$ python3 -q
>>> import numpy as np
>>> from numpy import linalg as LA
>>> np.set_printoptions(suppress=True, linewidth=140)
>>> rd = lambda a: np.round(a, 1) + 0
>>> X = np.array([[0, 0, 1, 1], [0, 0, 0, 0], [1, 0, 0, 1], [1, 0, 1, 0]])
>>> X
array([[0, 0, 1, 1],
       [0, 0, 0, 0],
       [1, 0, 0, 1],
       [1, 0, 1, 0]])
>>> rd(LA.det(X.T))
np.float64(0.0)
>>> np.kron(np.eye(2, dtype=int), X)
array([[0, 0, 1, 1, 0, 0, 0, 0],
       [0, 0, 0, 0, 0, 0, 0, 0],
       [1, 0, 0, 1, 0, 0, 0, 0],
       [1, 0, 1, 0, 0, 0, 0, 0],
       [0, 0, 0, 0, 0, 0, 1, 1],
       [0, 0, 0, 0, 0, 0, 0, 0],
       [0, 0, 0, 0, 1, 0, 0, 1],
       [0, 0, 0, 0, 1, 0, 1, 0]])
>>> rd(LA.det(X[::-1]))
np.float64(0.0)
>>> try:
...     LA.inv(X)
... except LA.LinAlgError as e:
...     print("failed:", e)
... 
failed: Singular matrix
>>> rd(np.trace(LA.pinv(X) @ X))
np.float64(3.0)
>>> rd(X @ LA.pinv(X) @ X)
array([[0., 0., 1., 1.],
       [0., 0., 0., 0.],
       [1., 0., 0., 1.],
       [1., 0., 1., 0.]])
>>> np.trace(X)
np.int64(0)
>>> np.allclose(X @ X.T, X.T @ X)
True
>>> rd(np.sort(np.abs(LA.eigvals(X))))
array([0., 1., 1., 2.])
>>> (X - X.T) / 2
array([[0., 0., 0., 0.],
       [0., 0., 0., 0.],
       [0., 0., 0., 0.],
       [0., 0., 0., 0.]])
>>> LA.matrix_power(X, 2)
array([[2, 0, 1, 1],
       [0, 0, 0, 0],
       [1, 0, 2, 1],
       [1, 0, 1, 2]])
>>> X @ X
array([[2, 0, 1, 1],
       [0, 0, 0, 0],
       [1, 0, 2, 1],
       [1, 0, 1, 2]])
>>> X.sum(axis=0)
array([2, 0, 2, 2])
>>> low = np.diag(X.sum(axis=1)) - X
>>> round(LA.det(low[1:, 1:]))
0
>>> W0 = np.loadtxt("dump.csv", delimiter=",")
>>> rd(W0)
array([[-0.1,  0.2, -0.6,  0.7],
       [-1. ,  0. , -0.2, -0.2],
       [-0.1, -1. , -0.1,  0.2],
       [-0.3,  0.1,  0.7,  0.6]])
>>> rng = np.random.default_rng(685)
>>> labels = rng.permutation(4)
>>> M2 = W0[:, labels] * rng.choice([-1, 1], 4)
>>> rd(M2)
array([[-0.1, -0.7, -0.6, -0.2],
       [-1. ,  0.2, -0.2,  0. ],
       [-0.1, -0.2, -0.1,  1. ],
       [-0.3, -0.6,  0.7, -0.1]])
>>> Uu, _, VT = LA.svd(W0.T @ M2)
>>> rd(LA.lstsq(W0, M2)[0])
array([[ 1.,  0.,  0.,  0.],
       [ 0.,  0.,  0., -1.],
       [ 0.,  0.,  1.,  0.],
       [ 0., -1.,  0.,  0.]])
>>> rd(Uu @ VT)
array([[ 1.,  0.,  0.,  0.],
       [ 0.,  0.,  0., -1.],
       [ 0.,  0.,  1.,  0.],
       [ 0., -1.,  0.,  0.]])
>>> labels
array([0, 3, 2, 1])
>>> O = M2.astype(float).copy()
>>> for j in range(4):
...     O[:, j] -= O[:, :j] @ (O[:, :j].T @ O[:, j])
...     O[:, j] /= LA.norm(O[:, j])
... 
>>> rd(O.T @ O)
array([[1., 0., 0., 0.],
       [0., 1., 0., 0.],
       [0., 0., 1., 0.],
       [0., 0., 0., 1.]])
>>> rd(O.T @ M2)
array([[1., 0., 0., 0.],
       [0., 1., 0., 0.],
       [0., 0., 1., 0.],
       [0., 0., 0., 1.]])
>>> labels = rng.permutation(4)
>>> labels
array([1, 3, 2, 0])
>>> M2 = W0[labels][:, labels]
>>> rd(LA.det(M2)), rd(LA.det(W0[labels]))
(np.float64(-1.0), np.float64(-1.0))
>>> rd(np.trace(M2))
np.float64(0.5)
>>> rd(M2)
array([[ 0. , -0.2, -0.2, -1. ],
       [ 0.1,  0.6,  0.7, -0.3],
       [-1. ,  0.2, -0.1, -0.1],
       [ 0.2,  0.7, -0.6, -0.1]])
>>> rd(np.diag(M2))
array([ 0. ,  0.6, -0.1, -0.1])
>>> arr = np.load("mat.npy")
>>> arr
array([[ 0, -3,  0,  0],
       [ 1,  0,  0,  0],
       [ 0,  0,  0, -1],
       [ 0,  0, -1,  0]])
>>> O, R = LA.qr(arr)
>>> O.shape, R.shape
((4, 4), (4, 4))
>>> np.allclose(R.T @ R, arr.T @ arr)
True
>>> abs(R[0, 0]), rd(LA.norm(arr[:, 0]))
(np.float64(1.0), np.float64(1.0))
>>> np.abs(np.diag(R))
array([1., 3., 1., 1.])
>>> R
array([[-1.,  0.,  0.,  0.],
       [ 0.,  3.,  0.,  0.],
       [ 0.,  0., -1.,  0.],
       [ 0.,  0.,  0., -1.]])
>>> O.T @ O
array([[1., 0., 0., 0.],
       [0., 1., 0., 0.],
       [0., 0., 1., 0.],
       [0., 0., 0., 1.]])
>>> E = np.load("layer8.npy")
>>> E
array([[2, 0],
       [0, 2]])
>>> low = LA.cholesky(E)
>>> rd(low)
array([[1.4, 0. ],
       [0. , 1.4]])
>>> rd(low @ low.T)
array([[2., 0.],
       [0., 2.]])
>>> rd(np.diag(low) ** 2)
array([2., 2.])
>>> w, vecs = LA.eigh(E)
>>> x = np.array([-2, 2])
>>> vecs * np.abs(w) @ vecs.T
array([[2., 0.],
       [0., 2.]])
>>> rd(vecs * np.sqrt(w) @ vecs.T)
array([[1.4, 0. ],
       [0. , 1.4]])
>>> vecs * np.maximum(w, 0) @ vecs.T
array([[2., 0.],
       [0., 2.]])
>>> x @ E @ x
np.int64(16)
>>> E.ravel(order="F")
array([2, 0, 0, 2])
>>> T = E.reshape(2, 2, -1)
>>> np.einsum("ihd,jhd->hij", T, T).shape
(2, 2, 2)
>>> np.einsum("ihd,ihd->ih", T, T)
array([[4, 0],
       [0, 4]])
>>> T.sum(axis=1)
array([[2],
       [2]])
>>> E @ E.T
array([[4, 0],
       [0, 4]])
>>> rd(LA.svd(E, compute_uv=False))
array([2., 2.])
>>> u = np.array([-2, -2, -2])
>>> np.convolve(E[1], u)
array([ 0, -4, -4, -4])
>>> np.array([np.convolve(row, u, "same") for row in E])
array([[-4, -4, -4],
       [ 0, -4, -4]])
>>> data = np.array([[0.0, -0.2, -1.0],
...     [1.1, 0.6, -1.4],
...     [1.6, 0.1, 1.9],
...     [-0.1, -0.3, -0.9],
...     [0.6, 0.7, 0.7],
...     [1.5, -0.3, -0.7],
...     [0.1, 1.8, -0.4],
...     [-0.8, -2.1, 1.3],
...     [0.3, 1.3, 0.9],
...     [0.3, -0.3, 0.1],
...     [0.7, 0.0, 1.9],
...     [1.0, -0.3, -1.4],
...     [1.2, -0.8, -0.8],
...     [2.2, 1.0, -0.1],
...     [0.7, 0.6, 0.5],
...     [-0.5, 0.7, -0.4],
...     [1.2, -0.5, 1.0],
...     [-0.7, 0.7, -0.7]])
>>> data[8] *= 5
>>> data
array([[ 0. , -0.2, -1. ],
       [ 1.1,  0.6, -1.4],
       [ 1.6,  0.1,  1.9],
       [-0.1, -0.3, -0.9],
       [ 0.6,  0.7,  0.7],
       [ 1.5, -0.3, -0.7],
       [ 0.1,  1.8, -0.4],
       [-0.8, -2.1,  1.3],
       [ 1.5,  6.5,  4.5],
       [ 0.3, -0.3,  0.1],
       [ 0.7,  0. ,  1.9],
       [ 1. , -0.3, -1.4],
       [ 1.2, -0.8, -0.8],
       [ 2.2,  1. , -0.1],
       [ 0.7,  0.6,  0.5],
       [-0.5,  0.7, -0.4],
       [ 1.2, -0.5,  1. ],
       [-0.7,  0.7, -0.7]])
>>> Xc = data - data.mean(axis=0)
>>> vecs = LA.svd(Xc)[2][:1]
>>> M2 = Xc - Xc @ vecs.T @ vecs
>>> LA.norm(M2, axis=1).round(6).argmax()
np.int64(7)
>>> rd(np.diag(vecs.T @ vecs))
array([0. , 0.6, 0.4])
>>> rd(M2.std(axis=0))
array([0.8, 0.6, 0.8])
>>> rd(np.cov(Xc @ vecs.T, rowvar=False))
np.float64(4.2)
>>> rd((Xc @ vecs.T).std(axis=0))
array([2.])
>>> M2 = np.array([[-2, 2, -1], [3, 3, -1], [-1, -2, 1]])
>>> LA.matrix_rank(data @ M2)
np.int64(3)
>>> rd(np.einsum("ij,ij->i", data, data))
array([ 1. ,  3.5,  6.2,  0.9,  1.3,  2.8,  3.4,  6.7, 64.8,  0.2,  4.1,  3. ,  2.7,  5.9,  1.1,  0.9,  2.7,  1.5])
>>> Xc = (data - data.mean(axis=0)) / data.std(axis=0)
>>> np.argwhere(np.abs(Xc) > 2)
array([[8, 1],
       [8, 2]])
>>> b = LA.lstsq(np.delete(Xc, 0, axis=1), Xc[:, 0])[0]
>>> rd(b)
array([0.2, 0.1])
>>> labels = data[:, 1] > np.median(data[:, 1])
>>> u = data[labels].mean(axis=0) - data[~labels].mean(axis=0)
>>> ((data - data.mean(axis=0)) @ u > 0).astype(int)
array([0, 0, 1, 0, 1, 0, 1, 0, 1, 0, 1, 0, 0, 1, 1, 0, 0, 0])
>>> labels.astype(int)
array([0, 1, 1, 0, 1, 0, 1, 0, 1, 0, 0, 0, 0, 1, 1, 1, 0, 1])
>>> J = 0.5 ** np.abs(np.subtract.outer(np.arange(3), np.arange(3)))
>>> rd(J)
array([[1. , 0.5, 0.2],
       [0.5, 1. , 0.5],
       [0.2, 0.5, 1. ]])
>>> np.einsum("ii->", J)
np.float64(3.0)
>>> rd(np.poly(J))
array([ 1. , -3. ,  2.4, -0.6])
>>> rd(LA.eigvals(J))
array([1.8, 0.7, 0.4])
>>> rd(np.kron(np.eye(2, dtype=int), J))
array([[1. , 0.5, 0.2, 0. , 0. , 0. ],
       [0.5, 1. , 0.5, 0. , 0. , 0. ],
       [0.2, 0.5, 1. , 0. , 0. , 0. ],
       [0. , 0. , 0. , 1. , 0.5, 0.2],
       [0. , 0. , 0. , 0.5, 1. , 0.5],
       [0. , 0. , 0. , 0.2, 0.5, 1. ]])
>>> hat = np.triu(np.array([[3, -1, -1], [2, 2, 0], [-1, -2, -1]]), 1) + np.eye(3)
>>> M2 = hat @ J @ LA.inv(hat)
>>> rd(hat @ J - J @ hat)
array([[-0.8, -0.5, -0.5],
       [ 0. ,  0.5,  0.5],
       [ 0. ,  0.2,  0.2]])
>>> LA.matrix_rank(M2)
np.int64(3)
>>> rd(LA.det(M2))
np.float64(0.6)
>>> rd(M2)
array([[ 0.2, -0.8, -1. ],
       [ 0.5,  1.5,  1. ],
       [ 0.2,  0.8,  1.2]])
